$ python -q
>>> import numpy as np
>>> np.set_printoptions(suppress=True, linewidth=120)
>>> def tidy(a):
...     return np.round(a, 1) + 0
... 
>>> feats = np.array([[0.5, -0.5, -0.5, -0.5],
...     [-0.5, 0.5, -0.5, -0.5],
...     [-0.5, -0.5, 0.5, -0.5],
...     [-0.5, -0.5, -0.5, 0.5]])
>>> print(tidy(np.linalg.eigvals(feats).sum().real))
2.0
>>> print(np.einsum("ij,ji->", feats, feats))
4.0
>>> rng = np.random.default_rng(29249)
>>> F = np.eye(4, dtype=int)[rng.permutation(4)] * np.array([1, -3, 1, 3])
>>> print(F)
[[ 0  0  1  0]
 [ 1  0  0  0]
 [ 0  0  0  3]
 [ 0 -3  0  0]]
>>> q, V = np.linalg.qr(F[:, :3])[0], np.linalg.qr(F[:, 3:])[0]
>>> sigma = np.linalg.svd(q.T @ V, compute_uv=False)
>>> print(tidy(np.linalg.norm(q @ q.T - V @ V.T, 2)))
1.0
>>> print(np.degrees(np.arccos(sigma.clip(0, 1))))
[90.]
>>> print((sigma > 0.9).sum())
0
>>> x = np.array([1, -2, 1, 1])
>>> target = F @ x
>>> print(target)
[1 1 3 6]
>>> print(tidy(np.linalg.solve(F, 4 * target)))
[ 4. -8.  4.  4.]
>>> print(tidy(np.sort(np.abs(np.linalg.eigvals(F)))))
[1.7 1.7 1.7 1.7]
>>> print((F - F.T) / 2)
[[ 0.  -0.5  0.5  0. ]
 [ 0.5  0.   0.   1.5]
 [-0.5  0.   0.   1.5]
 [ 0.  -1.5 -1.5  0. ]]
>>> print(np.allclose(F, F.T))
False
>>> F.inv()
Traceback (most recent call last):
  File "<python-input-21>", line 1, in <module>
    F.inv()
    ^^^^^
AttributeError: 'numpy.ndarray' object has no attribute 'inv'
>>> print((F + F.T) / 2)
[[ 0.   0.5  0.5  0. ]
 [ 0.5  0.   0.  -1.5]
 [ 0.5  0.   0.   1.5]
 [ 0.  -1.5  1.5  0. ]]
